>>> import numpy as np
>>> from numpy import linalg as LA
>>> np.set_printoptions(precision=2, suppress=True, linewidth=160)
>>> X = np.load("a.npy")
>>> print(X)
[[ 0 -2  0  0 -1]
 [ 0 -2  0  0 -1]
 [ 0  0 -2  0 -2]
 [ 0  0  0  2 -1]
 [ 0  0  0  0  0]]
>>> left, sv, vt = LA.svd(X)
>>> print(sv.round(2) + 0)
[3.56 2.51 2.   0.   0.  ]
>>> print(np.argmax(sv[:-1] / (sv[1:] + 1e-6)) + 1)
3
>>> Y = left[:, :3] @ np.diag(sv[:3]) @ vt[:3]
>>> print(np.round(LA.norm(X - Y, 2), 2), np.round(sv[3], 2))
0.0 0.0
>>> print(LA.matrix_rank(X, rtol=0.05))
3
>>> print(LA.norm(X, axis=1).argmax())
2
>>> print(round(float(LA.norm(X[0] - X[2])), 2))
3.0
>>> A = np.loadtxt("x.csv", delimiter=",")
>>> print(A)
[[1. 0. 0. 0. 0.]
 [4. 1. 0. 0. 0.]
 [5. 4. 1. 0. 0.]
 [3. 3. 3. 1. 0.]
 [3. 0. 2. 1. 1.]]
>>> cov = A.T @ A
>>> print(cov)
[[60. 33. 20.  6.  3.]
 [33. 26. 13.  3.  0.]
 [20. 13. 14.  5.  2.]
 [ 6.  3.  5.  2.  1.]
 [ 3.  0.  2.  1.  1.]]
>>> print(np.diag(cov))
[60. 26. 14.  2.  1.]
>>> print(np.round(LA.svd(A, compute_uv=False) ** 2, 2) + 0)
[88.66  7.72  6.44  0.19  0.  ]
>>> x = np.array([2, -2, 0, -1, -2])
>>> rhs = A @ x
>>> print(rhs)
[ 2.  6.  2. -1.  3.]
>>> print(LA.solve(A.T, A[4]))
[0. 0. 0. 0. 1.]
>>> print(np.round(LA.solve(A, rhs + A[:, 1]), 2) + 0)
[ 2. -1.  0. -1. -2.]
>>> print(np.round(LA.solve(A, A[:, 0]), 2) + 0)
[1. 0. 0. 0. 0.]
>>> print(np.round(LA.solve(A, rhs), 2) + 0)
[ 2. -2.  0. -1. -2.]
>>> Q, vecs = LA.qr(A[:, :4])[0], LA.qr(A[:, 4:])[0]
>>> sv = LA.svd(Q.T @ vecs, compute_uv=False)
>>> print(np.degrees(np.arccos(sv.clip(0, 1))))
[26.57]
>>> arr = np.load("mat.npy")
>>> print(arr)
[[ 1  0  0  0  0]
 [ 5  1  0  0  0]
 [-2 -4  1  0  0]
 [ 4 -4 -5  1  0]
 [-4  0  5  5  1]]
>>> left, sv, vt = LA.svd(arr)
>>> print(sv.round(2) + 0)
[10.44  6.11  4.6   2.35  0.  ]
>>> Y = left[:, :4] @ np.diag(sv[:4]) @ vt[:4]
>>> print(round(float(np.abs(arr - Y).max()), 2))
0.0
>>> J = np.load("out15.npy")
>>> print(J)
[[ 13  -8  -4  22 -23]
 [ -8  16 -16 -20  16]
 [ -4 -16  32   4   4]
 [ 22 -20   4  41 -40]
 [-23  16   4 -40  41]]
>>> x = np.array([3, 1, 0, 3, 0])
>>> h1 = np.maximum(J @ x, 0)
>>> print(J.T @ h1)
[ 4979 -4156   288  9063 -8991]
>>> print(np.flatnonzero(h1 > 1e-9))
[0 3]
>>> print(np.tanh(J @ x))
[ 1. -1. -1.  1. -1.]
>>> print(np.maximum(J @ (3 * x), 0))
[291   0   0 507   0]
>>> F = np.load("sample5.npy")
>>> print(F)
[[-2  1 -6]
 [ 1 -2  1]
 [-6  1 -2]]
>>> w, vecs = LA.eig(F)
>>> print(w)
[-8.32  4.   -1.68]
>>> print(np.sort(LA.eigvals(LA.inv(F))))
[-0.59 -0.12  0.25]
>>> print(np.sort(LA.eigvals(F.T)))
[-8.32 -1.68  4.  ]
>>> left, sv, vt = LA.svd(F, full_matrices=False)
>>> print(np.allclose(left * sv @ vt, F))
True
>>> print((sv > 1e-8).sum())
3
>>> print(sv / sv[0])
[1.   0.48 0.2 ]
>>> print(np.abs(left[:, 0]).round(6).argmax())
0
>>> x = np.array([-3, 3, -1])
>>> rhs = F @ x
>>> print(rhs)
[ 15 -10  23]
>>> print(np.round(LA.solve(F.T, F[1]), 2) + 0)
[0. 1. 0.]
>>> print(np.round(LA.solve(F, F[:, 0]), 2) + 0)
[1. 0. 0.]
>>> def softmax(z):
...     e = np.exp(z - z.max(axis=-1, keepdims=True))
...     return e / e.sum(axis=-1, keepdims=True)
... 
>>> print(softmax(F).sum(axis=1))
[1. 1. 1.]
>>> print(np.round(softmax(F[2] + -2), 2) + 0)
[0.   0.95 0.05]
>>> att = F @ F.T / np.sqrt(3)
>>> print(np.round(softmax(att + np.triu(np.full(att.shape, -np.inf), 1)), 2) + 0)
[[1. 0. 0.]
 [0. 1. 0.]
 [0. 0. 1.]]
>>> print(softmax(att)[2] @ F)
[-6.  1. -2.]
>>> print(np.round(softmax(att), 2) + 0)
[[1. 0. 0.]
 [0. 1. 0.]
 [0. 0. 1.]]
>>> data = np.loadtxt("test0.csv", delimiter=",")
>>> print(data)
[[-0.11 -7.4  -1.95  6.44]
 [-0.63  9.02 -4.16 -1.  ]
 [ 0.34  5.82  3.64 -7.26]
 [-0.75  8.45 -5.27  0.5 ]
 [ 0.12  7.33  2.04 -6.49]
 [-0.03 -7.86 -1.31  6.04]
 [-0.74  8.52 -5.17  0.36]
 [ 0.85 -0.93  7.12 -6.9 ]
 [ 0.04 -8.21 -0.75  5.66]
 [-0.61 -3.1  -5.58  7.68]
 [ 0.64  2.62  5.83 -7.66]
 [ 0.19 -8.78  0.42  4.77]
 [ 0.88 -6.85  6.64 -2.88]
 [-0.85  1.05 -7.15  6.86]
 [-0.93  4.64 -7.32  4.9 ]
 [-0.31 -6.01 -3.46  7.19]]
>>> left, sv, vt = LA.svd(data)
>>> vecs = vt[:(sv > 1e-8).sum()]
>>> rng = np.random.default_rng(10)
>>> x = data[9] + 5 * data[0] + rng.integers(2) * np.eye(4)[0]
>>> print(x)
[ -0.17 -40.1  -15.33  39.85]
>>> print(LA.matrix_rank(np.vstack([data, x])))
3
>>> print(vecs.T @ vecs)
[[ 0.01 -0.04  0.07 -0.05]
 [-0.04  0.85 -0.25 -0.24]
 [ 0.07 -0.25  0.55 -0.42]
 [-0.05 -0.24 -0.42  0.59]]
>>> cen = data - data.mean(axis=0)
>>> vecs = LA.svd(cen)[2][:2]
>>> Y = cen - cen @ vecs.T @ vecs
>>> print(np.diag(vecs.T @ vecs))
[0.01 0.85 0.55 0.59]
>>> x = np.array([0, -2, 3, -3])
>>> print((data @ x).argmax())
7
>>> x = np.array([-1, -1, 1, 3])
>>> h1 = np.maximum(data @ x, 0)
>>> print(np.flatnonzero(h1 > 1e-9))
[ 0  5  8  9 11 12 13 14 15]
>>> print(h1)
[24.87  0.    0.    0.    0.   24.7   0.    0.   24.4  21.15  0.   23.32  3.95 13.23  3.67 24.45]
>>> print(np.tanh(data @ x))
[ 1. -1. -1. -1. -1.  1. -1. -1.  1.  1. -1.  1.  1.  1.  1.  1.]
>>> print(np.maximum(data @ x, 0) - np.maximum(-data @ x, 0))
[ 24.87 -15.56 -24.31 -11.48 -24.88  24.7  -11.88 -13.51  24.4   21.15 -20.42  23.32   3.95  13.23   3.67  24.45]
